% python3 -q
>>> import numpy as np
>>> np.set_printoptions(suppress=True, linewidth=160)
>>> def tidy(a):
...     return np.round(a, 3) + 0
... 
>>> X = np.load("layer13.npy")
>>> print(X)
[[ -5.011  -5.102  -6.512  -2.299  -2.58   -7.624  -0.842]
 [  0.362  -8.379   3.126  -2.984   4.696  -1.494  -1.895]
 [ -5.371  -3.09   -7.188  -0.707   0.593  -8.759   1.274]
 [ -1.793   0.373   0.77    1.031  -2.081   2.68   -0.549]
 [ -1.07   -0.146   0.669   0.451  -2.678   2.062   2.941]
 [ -1.289  -7.702   4.708  -2.863   6.851  -3.181  -3.23 ]
 [ -5.421  -4.268  -7.169  -1.036  -0.681  -7.973   0.49 ]
 [ -4.79   -3.79   -7.968  -2.166  -2.256  -8.201  -0.46 ]
 [ -5.727  -4.038  -6.859  -2.537  -0.881  -8.69   -0.621]
 [ -0.253 -10.463   2.937  -3.057   7.206  -2.525  -2.489]
 [  0.296  -1.597   0.467   0.611  -1.958   3.702   0.095]]
>>> print(tidy(np.linalg.norm(X)))
37.181
>>> X[:, 7]
Traceback (most recent call last):
  File "<python-input-6>", line 1, in <module>
    X[:, 7]
    ~^^^^^^
IndexError: index 7 is out of bounds for axis 1 with size 7
>>> np.linalg.rank(X)
Traceback (most recent call last):
  File "<python-input-7>", line 1, in <module>
    np.linalg.rank(X)
    ^^^^^^^^^^^^^^
AttributeError: module 'numpy.linalg' has no attribute 'rank'
>>> print(tidy(np.linalg.svd(X, compute_uv=False)))
[29.717 20.753  6.423  3.513  3.146  2.18   0.632]
>>> X[11]
Traceback (most recent call last):
  File "<python-input-9>", line 1, in <module>
    X[11]
    ~^^^^
IndexError: index 11 is out of bounds for axis 0 with size 11
>>> print(np.unravel_index(np.abs(X).argmax(), X.shape))
(np.int64(9), np.int64(1))
>>> print(tidy(X.mean(axis=0)))
[-2.733 -4.382 -2.093 -1.414  0.566 -3.637 -0.481]
>>> np.zeros(11, 7)
Traceback (most recent call last):
  File "<python-input-12>", line 1, in <module>
    np.zeros(11, 7)
    ~~~~~~~~^^^^^^^
TypeError: Cannot interpret '7' as a data type
>>> print(tidy(X.sum(axis=1)))
[-29.97   -6.568 -23.248   0.431   2.229  -6.706 -26.058 -29.631 -29.353  -8.644   1.616]
>>> O, r_ = np.linalg.qr(X)
>>> print(np.allclose(r_.T @ r_, X.T @ X))
True
>>> print(O.shape, r_.shape)
(11, 7) (7, 7)
>>> print(tidy(np.abs(np.diag(r_))))
[12.058 15.33   6.242  2.142  5.597  1.478  2.952]
>>> print(tidy(abs(r_[0, 0])), tidy(np.linalg.norm(X[:, 0])))
12.058 12.058
>>> hat = X @ np.linalg.solve(X.T @ X, X.T)
>>> print(np.allclose(hat @ hat, hat))
True
>>> print(tidy(np.trace(hat)))
7.0
>>> x = np.array([5, 4, 4, 0, 3, 0, 2])
>>> h = np.maximum(X @ x, 0)
>>> print(tidy(np.maximum(X @ x, 0) - np.maximum(-X @ x, 0)))
[-80.935  -8.904 -63.64  -11.734  -5.41   -4.328 -73.916 -78.67  -76.108 -14.729  -8.724]
>>> print(X.T @ h)
[0. 0. 0. 0. 0. 0. 0.]
>>> print(np.maximum(X @ (3 * x), 0))
[0. 0. 0. 0. 0. 0. 0. 0. 0. 0. 0.]
>>> print(tidy(np.tanh(X @ x)))
[-1. -1. -1. -1. -1. -1. -1. -1. -1. -1. -1.]
>>> T = np.stack([X, -3 * X, X[::-1]])
>>> print(T.shape)
(3, 11, 7)
>>> print((T @ X.T).shape)
(3, 11, 11)
>>> print(tidy(np.linalg.norm(T, axis=(1, 2))))
[ 37.181 111.544  37.181]
>>> data = np.loadtxt("m.csv", delimiter=",")
>>> print(tidy(data))
[[-0.667 -0.742 -0.066]
 [ 0.333 -0.218 -0.917]
 [ 0.667 -0.633  0.393]]
>>> # orthonormal columns
>>> x = np.array([1, 1, 2])
>>> print(tidy(np.linalg.norm(x)), tidy(np.linalg.norm(data @ x)))
2.449 2.449
>>> print(tidy(np.sort(np.abs(np.degrees(np.angle(np.linalg.eigvals(data)))))))
[  0.    138.244 138.244]
>>> print(3 - np.linalg.matrix_rank(data - np.eye(3), tol=1e-8))
1
>>> print(tidy(data.T @ (data @ x)))
[1. 1. 2.]
>>> print(tidy(np.linalg.det(data)))
1.0
>>> f = np.array([-3, 2, 3])
>>> B = data + np.outer(f, np.eye(3)[2])
>>> print(tidy(np.linalg.det(B) / np.linalg.det(data)), tidy(1 + np.linalg.solve(data, f)[2]))
0.541 0.541
>>> print(np.linalg.matrix_rank(B - data))
1
>>> hat = np.triu(np.array([[1, 2, 1], [3, 3, 0], [0, 0, 1]]), 1) + np.eye(3)
>>> B = hat @ data @ np.linalg.inv(hat)
>>> print(tidy(np.linalg.det(B)))
1.0
>>> print(np.linalg.matrix_rank(B))
3
>>> print(tidy(hat @ data - data @ hat))
[[ 1.333  0.263 -0.775]
 [ 0.    -0.667 -0.333]
 [ 0.    -1.333 -0.667]]
>>> print(np.linalg.matrix_rank(data))
3
>>> print(tidy(data.sum(axis=1)))
[-1.475 -0.802  0.426]
>>> print(tidy(np.linalg.norm(data)))
1.732
>>> print(tidy(data - data[0]))
[[ 0.     0.     0.   ]
 [ 1.     0.524 -0.852]
 [ 1.333  0.109  0.459]]
>>> print(tidy(data.sum(axis=0)))
[ 0.333 -1.594 -0.59 ]
>>> print(tidy(np.diff(data, axis=0)))
[[ 1.     0.524 -0.852]
 [ 0.333 -0.415  1.31 ]]
>>> F = np.load("a.npy")
>>> print(F)
[[0 1 1 1 0 0]
 [1 0 0 0 0 0]
 [1 0 0 1 0 0]
 [1 0 1 0 0 0]
 [0 0 0 0 0 0]
 [0 0 0 0 0 0]]
>>> # rows 4 and 5 are equal
>>> left, s, VT = np.linalg.svd(F)
>>> vecs = VT[:(s > 1e-8).sum()]
>>> rng = np.random.default_rng(35073)
>>> x = F[5] + 3 * F[1] + rng.integers(2) * np.eye(6)[5]
>>> print(x)
[3. 0. 0. 0. 0. 1.]
>>> print(tidy(np.linalg.norm(x - vecs.T @ vecs @ x)))
1.0
>>> print(np.trace(F))
0
>>> print(np.allclose(F @ F.T, F.T @ F))
True
>>> print(np.allclose(F, F.T))
True
>>> print(F.sum(axis=0))
[3 1 2 2 0 0]
>>> print(tidy(np.linalg.norm(F)))
2.828
>>> print(tidy(np.linalg.svd(F, compute_uv=False)))
[2.17  1.481 1.    0.311 0.    0.   ]
>>> print(np.diff(F, axis=0))
[[ 1 -1 -1 -1  0  0]
 [ 0  0  0  1  0  0]
 [ 0  0  1 -1  0  0]
 [-1  0 -1  0  0  0]
 [ 0  0  0  0  0  0]]
>>> print(tidy(F.mean(axis=0)))
[0.5   0.167 0.333 0.333 0.    0.   ]
>>> print(np.abs(F).max())
1
>>> print(F.shape)
(6, 6)
>>> feats = np.load("test5.npy")
>>> print(feats)
[[ 0 -1  0 -1  3  2  0  1]
 [ 0  2  1  1 -2 -2 -3 -2]
 [ 0  2 -3 -1  0  3 -2 -2]
 [ 1 -1 -3 -3 -3 -3 -2  1]
 [ 3  0  2  1  1 -2  0  3]
 [ 0 -2  2  3  3 -3  0  1]
 [-1 -3 -2 -1 -1  1  0  1]]
>>> B = feats / np.linalg.norm(feats, axis=1, keepdims=True)
>>> cov = B @ B.T
>>> print((np.abs(cov) > 0.9).astype(int))
[[1 0 0 0 0 0 0]
 [0 1 0 0 0 0 0]
 [0 0 1 0 0 0 0]
 [0 0 0 1 0 0 0]
 [0 0 0 0 1 0 0]
 [0 0 0 0 0 1 0]
 [0 0 0 0 0 0 1]]
>>> print(tidy(np.linalg.norm(B, axis=1)))
[1. 1. 1. 1. 1. 1. 1.]
>>> print(tidy(np.degrees(np.arccos(np.clip(cov[1, 3], -1, 1)))))
76.421
>>> print((cov - 2 * np.eye(7)).round(6).argmax(axis=1))
[6 3 1 6 5 4 3]
>>> x = np.array([0, -3, 0, 3, 2, 2, 0, -1])
>>> h = np.maximum(feats @ x, 0)
>>> print(np.maximum(feats @ (3 * x), 0))
[27  0  0  0  0 42 15]
>>> print(tidy(np.tanh(feats @ x)))
[ 1.    -1.    -0.762 -1.    -0.964  1.     1.   ]
>>> print(h)
[ 9  0  0  0  0 14  5]
>>> print(feats.T @ h)
[ -5 -52  18  28  64 -19   0  28]
>>> print(np.maximum(feats @ x, 0) - np.maximum(-feats @ x, 0))
[  9  -9  -1 -19  -2  14   5]
>>> f = np.array([1, 0])
>>> print(np.polyval(f, feats[4]))
[ 3  0  2  1  1 -2  0  3]
>>> print(np.cross(feats[4, :3], feats[3, :3]))
[ 2 11 -3]
>>> f, v = feats[0], feats[6]
>>> print(f @ v)
4
>>> pr = (f @ v) / (f @ f) * f
>>> print((v - pr) @ f)
0.0
>>> arr = np.load("x.npy")
>>> print(tidy(arr))
[[-0.367 -0.561  0.029  0.19   0.047 -0.623  0.351]
 [ 0.367 -0.407  0.437 -0.163 -0.477 -0.18  -0.472]
 [ 0.282  0.162 -0.545 -0.581 -0.197 -0.448  0.144]
 [-0.197  0.662  0.346  0.227 -0.454 -0.364  0.115]
 [ 0.564 -0.04  -0.361  0.721 -0.146 -0.069  0.063]
 [ 0.479 -0.016  0.468 -0.166  0.132  0.109  0.702]
 [-0.254 -0.23  -0.203 -0.042 -0.698  0.479  0.351]]
>>> # keeps lengths
>>> W = np.array([[-1, 1], [0, 2], [-2, 1], [-2, 0], [1, 2], [1, 1], [-1, -2], [-1, 2]])
>>> coef = np.array([0, 0])
>>> H = np.maximum(feats @ W + coef, 0)
>>> print(np.linalg.matrix_rank(H))
2
>>> print(tidy((H > 0).mean(axis=0)))
[0.571 0.714]
>>> C = np.array([[2, -1, -2], [2, 0, -2]])
>>> print((H @ C).round(6).argmax(axis=1))
[0 0 0 0 0 0 0]
>>> print(W @ C)
[[ 0  1  0]
 [ 4  0 -4]
 [-2  2  2]
 [-4  2  4]
 [ 6 -1 -6]
 [ 4 -1 -4]
 [-6  1  6]
 [ 2  1 -2]]
>>> print(H @ C)
[[ 28  -6 -28]
 [  2   0  -2]
 [ 38 -15 -38]
 [ 12  -6 -12]
 [ 22   0 -22]
 [  6   0  -6]
 [ 12  -6 -12]]
>>> print(tidy(np.linalg.pinv(arr)))
[[-0.367  0.367  0.282 -0.197  0.564  0.479 -0.254]
 [-0.561 -0.407  0.162  0.662 -0.04  -0.016 -0.23 ]
 [ 0.029  0.437 -0.545  0.346 -0.361  0.468 -0.203]
 [ 0.19  -0.163 -0.581  0.227  0.721 -0.166 -0.042]
 [ 0.047 -0.477 -0.197 -0.454 -0.146  0.132 -0.698]
 [-0.623 -0.18  -0.448 -0.364 -0.069  0.109  0.479]
 [ 0.351 -0.472  0.144  0.115  0.063  0.702  0.351]]
>>> print(tidy(np.linalg.norm(arr, axis=0)))
[1. 1. 1. 1. 1. 1. 1.]
>>> print(tidy(np.linalg.svd(arr, compute_uv=False)))
[1. 1. 1. 1. 1. 1. 1.]
>>> E = np.loadtxt("arr.csv", delimiter=",")
>>> print(E)
[[-0.883  0.991 -0.917 -0.915 -0.993 -0.178 -0.188]
 [-0.178  0.879 -0.894 -0.74  -0.774  0.544  0.647]
 [ 0.919  0.438  0.501 -0.501  0.821  0.02  -0.804]
 [-0.273  0.89  -0.778 -0.744 -0.629  0.178 -0.129]
 [ 0.98   0.319  0.3   -0.501  0.782  0.585  0.04 ]
 [-0.551 -0.811  0.06   0.67   0.245  0.05   0.604]
 [ 0.956  0.9    0.901 -0.789  0.264 -0.647 -0.987]
 [-0.965 -0.558 -0.585  0.454  0.686 -0.43  -0.592]
 [ 0.273  0.907 -0.664 -0.74  -0.946  0.422  0.686]
 [ 0.979  0.966  0.493 -0.843 -0.997  0.501  0.881]
 [ 1.    -0.999  0.965  0.958  0.998  0.959  0.995]
 [-0.08  -0.996  0.854  0.94   1.    -0.515 -0.949]
 [-0.245  0.885  0.217 -0.735  0.438 -0.749 -0.992]
 [ 0.917 -0.837  0.43   0.635 -0.523  0.8    0.992]
 [-0.565 -0.851 -0.226  0.664  0.731  0.188  0.537]
 [-0.508  0.97  -0.686 -0.845 -0.963 -0.178 -0.354]
 [ 0.89   0.991  0.965 -0.927 -0.789 -0.934 -0.999]
 [ 0.91  -0.818  0.578  0.658 -0.808  0.762  0.994]
 [ 0.178 -0.915  0.354  0.653  0.993 -0.05  -0.686]
 [ 0.721 -0.988  0.226  0.898  0.938  0.786  0.976]
 [ 0.808 -0.998  0.874  0.968  0.985  0.501  0.898]
 [ 0.994 -0.901  0.977  0.653  0.856  0.254  0.31 ]
 [-0.996  0.139 -0.821  0.363 -0.987 -0.354  0.808]
 [-0.919  0.879 -0.462 -0.558 -0.934 -0.623 -0.711]
 [ 0.336  0.641 -0.782 -0.617  0.523  0.508  0.05 ]
 [ 0.493 -0.363  0.558  0.139  0.837 -0.245 -0.74 ]
 [-0.979 -0.207 -0.493  0.226  0.77  -0.716 -0.941]
 [-0.558  0.985 -0.611 -0.896 -0.955 -0.438 -0.8  ]]
>>> d = np.linalg.norm(E[:, None] - E[None], axis=-1)
>>> print(tidy(d[:5, :5]))
[[0.    1.344 3.073 0.833 3.059]
 [1.344 0.    2.885 0.883 2.435]
 [3.073 2.885 0.    2.43  1.045]
 [0.833 0.883 2.43  0.    2.303]
 [3.059 2.435 1.045 2.303 0.   ]]
>>> print(np.unravel_index(d.round(6).argmax(), d.shape))
(np.int64(10), np.int64(27))
>>> print(d.mean(axis=1).argmax())
10
>>> print(d.shape)
(28, 28)
>>> print(np.flatnonzero(d[8] < d.mean() / 2))
[1 3 8]
>>> Ac = E - E.mean(axis=0)
>>> vecs = np.linalg.svd(Ac)[2][:4]
>>> B = Ac - Ac @ vecs.T @ vecs
>>> print(tidy(np.diag(vecs.T @ vecs)))
[0.629 0.474 0.587 0.417 0.902 0.397 0.594]
>>> print(tidy((Ac @ vecs.T).std(axis=0)))
[1.367 0.922 0.836 0.472]
>>> print(tidy(np.cov(Ac @ vecs.T, rowvar=False)))
[[1.939 0.    0.    0.   ]
 [0.    0.881 0.    0.   ]
 [0.    0.    0.725 0.   ]
 [0.    0.    0.    0.231]]
>>> print(np.linalg.norm(B, axis=1).round(6).argmax())
22
